$ python3 -q
>>> import numpy as np
>>> import numpy.linalg as la
>>> np.set_printoptions(precision=3, suppress=True, linewidth=140, legacy="1.25")
>>> s = 3 * 0.7 ** np.arange(5)
>>> Q, _ = la.qr(np.array([[0.7, -0.3, 2.1, 0.4, 1.2],
...     [-0.3, -0.7, -0.2, 0.8, 0.0],
...     [-1.0, -0.5, 0.5, -1.6, 0.0],
...     [0.9, 0.9, -0.7, -1.9, 0.2],
...     [1.9, -1.1, 0.1, -0.6, -1.0]]))
>>> rng = np.random.default_rng(95)
>>> feats = rng.normal(size=(33, 5)) * s @ Q
>>> feats
array([[ 1.623, -0.602, -0.06 , -2.683,  0.503],
       [-0.438, -0.728, -3.549,  0.17 , -2.959],
       [-2.4  ,  2.075,  0.641,  2.599, -0.403],
       [-0.158, -0.102,  0.031,  1.219, -2.083],
       [ 0.315,  0.315, -2.956, -0.321, -0.809],
       [ 1.8  ,  0.605,  3.298, -0.637,  1.732],
       [ 0.674,  1.694,  2.073, -0.679,  1.038],
       [-1.307, -0.279, -2.654,  0.366,  1.492],
       [-0.953, -0.065,  1.645,  2.186, -4.851],
       [ 0.948, -1.054,  5.22 ,  1.279,  1.639],
       [-0.425, -2.245, -2.794, -1.54 , -2.804],
       [ 1.155, -0.506,  2.246,  0.528, -0.534],
       [ 1.642, -1.08 , -1.723, -1.932, -1.362],
       [-0.166,  1.223,  2.283, -0.183,  0.949],
       [-2.285, -0.059, -3.322, -0.456, -0.142],
       [ 1.396, -1.916, -1.683, -1.503, -2.288],
       [-2.197, -3.516, -5.061,  1.149, -2.535],
       [ 1.912,  0.28 ,  4.415, -1.833, -1.586],
       [-0.022, -0.699, -1.279, -1.222, -1.658],
       [-1.129,  1.701,  2.121,  1.649, -2.277],
       [ 0.061, -1.512,  2.16 ,  2.074,  0.014],
       [ 0.535, -1.668, -5.121, -1.598, -0.963],
       [ 0.75 ,  0.695,  1.552, -2.426,  0.284],
       [-1.221, -2.153, -1.089, -0.666, -6.241],
       [ 0.195,  0.985,  0.458,  0.343,  1.399],
       [-1.356,  1.918, -2.488,  1.267,  0.798],
       [ 0.452,  1.593,  3.189,  0.09 ,  2.717],
       [ 1.751, -0.055,  3.937,  0.937,  0.122],
       [ 0.829,  1.306,  0.194,  0.373,  4.65 ],
       [-0.041, -1.143, -0.373,  0.921,  2.154],
       [ 2.354,  0.068,  0.943,  1.899, -1.612],
       [ 0.415,  0.386, -2.651, -2.315,  0.974],
       [-0.046, -1.812, -2.923,  0.971, -2.712]])
>>> lab = feats[:, 2] > np.median(feats[:, 2])
>>> u = feats[lab].mean(axis=0) - feats[~lab].mean(axis=0)
>>> np.argsort(-np.abs(u).round(6), kind="stable")
array([2, 1, 4, 3, 0])
>>> lab.astype(int)
array([0, 0, 1, 0, 0, 1, 1, 0, 1, 1, 0, 1, 0, 1, 0, 0, 0, 1, 0, 1, 1, 0, 1, 0, 1, 0, 1, 1, 1, 0, 1, 0, 0])
>>> round(float((((feats - feats.mean(axis=0)) @ u > 0) == lab).mean()), 3)
0.97
>>> A2 = feats / np.sqrt((feats ** 2).mean(axis=1, keepdims=True))
>>> A2[11]
array([ 0.963, -0.422,  1.872,  0.44 , -0.445])
>>> la.matrix_rank(A2) == la.matrix_rank(feats)
True
>>> A2 = np.array([[1, 6], [8, 3]])
>>> K = np.kron(np.eye(2, dtype=int), A2)
>>> K
array([[1, 6, 0, 0],
       [8, 3, 0, 0],
       [0, 0, 1, 6],
       [0, 0, 8, 3]])
>>> A2 = K / np.sqrt((K ** 2).mean(axis=1, keepdims=True))
>>> la.matrix_rank(K - K.mean(axis=1, keepdims=True))
3
>>> la.norm(A2, axis=1)
array([2., 2., 2., 2.])
